$ python -q
>>> import numpy as np
>>> np.set_printoptions(suppress=True, linewidth=120)
>>> data = np.loadtxt("test0.csv", delimiter=",")
>>> data
array([[-0.4 ,  0.41,  0.7 ,  1.1 ],
       [ 1.3 , -1.31, -1.2 ,  1.8 ],
       [ 0.5 , -0.49,  0.7 , -0.4 ],
       [ 0.2 , -0.21, -1.6 , -0.5 ],
       [-1.  ,  0.98,  0.  , -1.6 ],
       [ 0.5 , -0.51, -1.1 ,  2.5 ],
       [ 0.3 , -0.29, -0.4 , -0.7 ],
       [-0.3 ,  0.3 , -0.7 ,  0.1 ],
       [ 1.2 , -1.24,  0.  ,  1.1 ],
       [-0.9 ,  0.91,  0.1 , -0.4 ],
       [-0.2 ,  0.16,  0.6 , -1.2 ],
       [-0.7 ,  0.68,  0.7 ,  2.3 ],
       [-0.7 ,  0.71,  0.1 ,  0.1 ],
       [ 0.  ,  0.  , -0.4 , -0.2 ],
       [-0.9 ,  0.88,  0.7 ,  0.1 ],
       [ 0.1 , -0.11,  0.3 ,  1.1 ],
       [ 0.  ,  0.  ,  0.7 ,  1.  ],
       [ 0.8 , -0.8 , -0.6 ,  1.1 ],
       [ 2.3 , -2.31, -0.4 , -0.4 ],
       [-1.3 ,  1.32,  0.1 ,  0.9 ],
       [-0.5 ,  0.52, -1.  ,  0.8 ],
       [-0.2 ,  0.19,  0.6 , -0.7 ],
       [ 2.1 , -2.08,  0.8 ,  0.5 ],
       [-1.4 ,  1.4 ,  0.3 , -0.8 ],
       [ 1.2 , -1.21, -1.2 ,  0.5 ],
       [-0.5 ,  0.5 ,  1.  , -1.4 ],
       [ 0.6 , -0.59, -0.4 , -0.3 ]])
>>> np.linalg.matrix_rank(data, rtol=0.1)
np.int64(3)
>>> round(np.log10(np.linalg.cond(data)))
2
>>> [round(float(x), 2) for x in np.linalg.svd(data, compute_uv=False)[:3]]
[7.35, 5.23, 3.45]
>>> np.round(np.abs(np.linalg.svd(data)[2][-1]), 2) + 0
array([0.71, 0.71, 0.  , 0.  ])
>>> np.argsort(-np.linalg.norm(data, axis=0).round(6), kind="stable")[:3]
array([3, 1, 0])
>>> round(np.linalg.norm(data, 2) / np.linalg.norm(data), 2)
np.float64(0.76)
>>> x = np.array([-4, 3, 2, -4])
>>> target = data @ x
>>> np.round(np.linalg.solve(data.T @ data, data.T @ target), 2)
array([-4.,  3.,  2., -4.])
>>> rng = np.random.default_rng(144)
>>> target = target + 0.02 * rng.normal(size=27)
>>> target.round(2)
array([ -0.18, -18.74,  -0.47,  -2.62,  13.34, -15.72,  -0.09,   0.32, -12.89,   8.14,   7.26,  -2.96,   4.73,   0.02,
         7.25,  -4.51,  -2.61, -11.21, -15.34,   5.76,  -1.61,   5.35, -15.  ,  13.58, -12.83,  11.09,  -3.79])
>>> c, *_ = np.linalg.lstsq(data, target)
>>> [round(float(np.linalg.norm(np.linalg.solve(data.T @ data + lam * np.eye(4), data.T @ target))), 2) for lam in (0, 1, 10, 100)]
[6.7, 6.54, 5.57, 2.29]
